$ python -q
>>> import numpy as np
>>> np.set_printoptions(precision=2, suppress=True, linewidth=200)
>>> def tidy(a):
...     return np.round(a, 2) + 0
... 
>>> t = np.deg2rad(180)
>>> K = np.eye(5)
>>> K[np.ix_([3, 0], [3, 0])] = [[np.cos(t), -np.sin(t)], [np.sin(t), np.cos(t)]]
>>> tidy(K)
array([[-1.,  0.,  0.,  0.,  0.],
       [ 0.,  1.,  0.,  0.,  0.],
       [ 0.,  0.,  1.,  0.,  0.],
       [ 0.,  0.,  0., -1.,  0.],
       [ 0.,  0.,  0.,  0.,  1.]])
>>> E = np.load("w.npy")
>>> E
array([[ 0.02, -2.22, -0.66,  1.21,  0.91, -0.92,  0.05,  0.15],
       [-2.6 ,  1.5 ,  0.66, -1.87, -0.49, -1.18,  0.43, -0.69],
       [ 1.4 , -4.6 , -1.48,  3.06,  1.82, -0.96, -0.14,  0.62],
       [ 3.12, -1.22, -0.62,  1.93,  0.35,  1.66, -0.53,  0.79]])
>>> Uu, sigma, Vh = np.linalg.svd(E)
>>> evecs = Vh[:(sigma > 1e-8).sum()]
>>> rng = np.random.default_rng(1888)
>>> x = E[0] + -3 * E[2] + rng.integers(2) * np.eye(8)[5]
>>> tidy(x)
array([-4.18, 11.58,  3.78, -7.97, -4.55,  1.96,  0.47, -1.71])
>>> tidy(np.linalg.norm(x - evecs.T @ evecs @ x))
np.float64(0.0)
>>> rk = np.linalg.matrix_rank(E)
>>> rk
np.int64(2)
>>> null = np.linalg.svd(E)[2][rk:].T
>>> [int(np.linalg.matrix_rank(E[:i])) for i in range(1, len(E) + 1)]
[1, 2, 2, 2]
>>> [int(np.linalg.matrix_rank(E[:, :j + 1])) for j in range(8)]
[1, 2, 2, 2, 2, 2, 2, 2]
>>> np.allclose(E @ null, 0)
True
>>> W1 = np.array([[2, 1, 1, 2],
...     [3, 2, 3, 2],
...     [3, 3, 3, 2],
...     [2, 3, 2, 1],
...     [0, 0, 2, 1],
...     [0, 2, 3, 1],
...     [1, 1, 3, 2],
...     [1, 3, 0, 0]])
>>> beta = np.array([0, 1, 2, 7])
>>> act = np.maximum(E @ W1 + beta, 0)
>>> tidy(act)
array([[ 0.  ,  0.  ,  0.  ,  2.58],
       [ 0.  ,  0.  ,  0.  ,  3.44],
       [ 0.  ,  0.  ,  0.  ,  1.28],
       [ 4.84, 10.77,  7.55, 12.44]])
>>> (act > 0).mean(axis=0)
array([0.25, 0.25, 0.25, 1.  ])
>>> W2 = np.array([[1, 2], [1, 0], [1, 2], [0, 0]])
>>> act @ W2
array([[ 0.  ,  0.  ],
       [ 0.  ,  0.  ],
       [ 0.  ,  0.  ],
       [23.16, 24.78]])
>>> (act @ W2).round(6).argmax(axis=1)
array([0, 0, 0, 1])
>>> W1 @ W2
array([[ 4,  6],
       [ 8, 12],
       [ 9, 12],
       [ 7,  8],
       [ 2,  4],
       [ 5,  6],
       [ 5,  8],
       [ 4,  2]])
>>> tidy(np.linalg.norm(E, 2) / np.linalg.norm(E))
np.float64(0.9)
>>> r0, r1 = E[1], E[0]
>>> tidy(r0 @ r1)
np.float64(-5.52)
>>> pr = (r0 @ r1) / (r0 @ r0) * r0
>>> tidy(pr)
array([ 0.94, -0.54, -0.24,  0.68,  0.18,  0.43, -0.16,  0.25])
>>> tidy(r1 - pr)
array([-0.92, -1.68, -0.42,  0.53,  0.73, -1.35,  0.21, -0.1 ])
>>> M = np.loadtxt("a.csv", delimiter=",")
>>> M
array([[3., 3., 0., 0., 0., 0., 0., 0.],
       [3., 1., 3., 0., 0., 0., 0., 0.],
       [0., 3., 0., 3., 0., 0., 0., 0.],
       [0., 0., 3., 1., 3., 0., 0., 0.],
       [0., 0., 0., 3., 1., 3., 0., 0.],
       [0., 0., 0., 0., 3., 3., 3., 0.],
       [0., 0., 0., 0., 0., 3., 3., 3.],
       [0., 0., 0., 0., 0., 0., 3., 0.]])
>>> np.all(np.linalg.eigvalsh(M) > 0)
np.False_
>>> tidy(np.linalg.eigvalsh(M).min())
np.float64(-4.63)
>>> [round(float(np.linalg.det(M[:i, :i])), 2) + 0 for i in range(1, 9)]
[3.0, -6.0, -27.0, 27.0, 270.0, 567.0, -729.0, -5103.0]
